>>> import numpy as np
>>> np.set_printoptions(precision=2, suppress=True, linewidth=200, sign=" ")
>>> data = np.array([[2.0, 2.0, 2.0], [0.0, 2.0, 4.0], [0.0, 5.0, 0.0]])
>>> out = np.linalg.inv(data)
>>> np.round(np.linalg.det(data) * np.linalg.det(out), 2)
np.float64(1.0)
>>> (np.abs(out) > 1e-9).astype(int)
array([[ 1,  1,  1],
       [ 0,  0,  1],
       [ 0,  1,  1]])
>>> data @ out
array([[ 1.,  0.,  0.],
       [ 0.,  1.,  0.],
       [ 0.,  0.,  1.]])
>>> np.allclose(out, data.T)
False
>>> np.linalg.inv(out)
array([[ 2.,  2.,  2.],
       [ 0.,  2.,  4.],
       [ 0.,  5.,  0.]])
>>> round(np.linalg.det(data.T), 2)
np.float64(-40.0)
>>> round(float(np.linalg.eigvals(data).sum().real), 2)
4.0
>>> np.einsum("ij,ji->", data, data)
np.float64(48.0)
>>> rng = np.random.default_rng(690)
>>> lab = rng.permutation(3)
>>> out = data[:, lab] * rng.choice([-1, 1], 3)
>>> out
array([[-2.,  2., -2.],
       [-0.,  2., -4.],
       [-0.,  5., -0.]])
>>> U, _, vt = np.linalg.svd(data.T @ out)
>>> np.round(U @ vt, 2) + 0
array([[-1.,  0.,  0.],
       [ 0.,  1.,  0.],
       [ 0.,  0., -1.]])
>>> np.round(np.linalg.lstsq(data, out)[0], 2) + 0
array([[-1.,  0.,  0.],
       [ 0.,  1.,  0.],
       [ 0.,  0., -1.]])
>>> lab
array([ 0,  1,  2])
>>> out = np.array([[1, 0], [1, 2], [2, 1]])
>>> np.vstack([data, out.T]).shape
(5, 3)
>>> np.einsum("ij->j", data)
array([ 2.,  9.,  6.])
>>> np.linalg.matrix_rank(data @ out)
np.int64(2)
>>> K = np.load("x.npy")
>>> K
array([[ 0,  3, -3, -2,  1,  2],
       [-3, -2, -1,  3, -3,  2],
       [-1, -3,  0, -1,  3,  3],
       [ 2, -2, -2,  2,  2, -2],
       [ 3, -2, -1, -1,  0,  2],
       [-9, -3, -6,  7, -8,  8]])
>>> [round(float(x), 2) for x in np.linalg.svd(K, compute_uv=False)[:3]]
[18.38, 6.11, 5.78]
>>> np.argsort(-np.linalg.norm(K, axis=0).round(6), kind="stable")[:3]
array([ 0,  5,  4])
>>> E = np.array([[0, 3, 0], [-3, 0, -2], [0, 2, 0]])
>>> np.diff(E, axis=0)
array([[-3, -3, -2],
       [ 3,  2,  2]])
>>> E[:, 3]
Traceback (most recent call last):
  File "<python-input-30>", line 1, in <module>
    E[:, 3]
    ~^^^^^^
IndexError: index 3 is out of bounds for axis 1 with size 3
>>> np.count_nonzero(E)
np.int64(4)
>>> E - E[0]
array([[ 0,  0,  0],
       [-3, -3, -2],
       [ 0, -1,  0]])
>>> np.linalg.svd(E, compute_uv=False)
array([ 3.61,  3.61,  0.  ])
>>> U, sv, vt = np.linalg.svd(E)
>>> sv
array([ 3.61,  3.61,  0.  ])
>>> np.argmax(sv[:-1] / (sv[1:] + 1e-6)) + 1
np.int64(2)
>>> out = U[:, :2] @ np.diag(sv[:2]) @ vt[:2]
>>> round(np.linalg.norm(E - out) / np.linalg.norm(E), 2)
np.float64(0.0)
>>> np.linalg.matrix_rank(E, rtol=0.05)
np.int64(2)
>>> np.round(np.linalg.norm(E - out, 2), 2), sv[2]
(np.float64(0.0), np.float64(0.0))
>>> out
array([[ 0.,  3.,  0.],
       [-3.,  0., -2.],
       [ 0.,  2.,  0.]])
>>> np.linalg.matrix_rank(out)
np.int64(2)
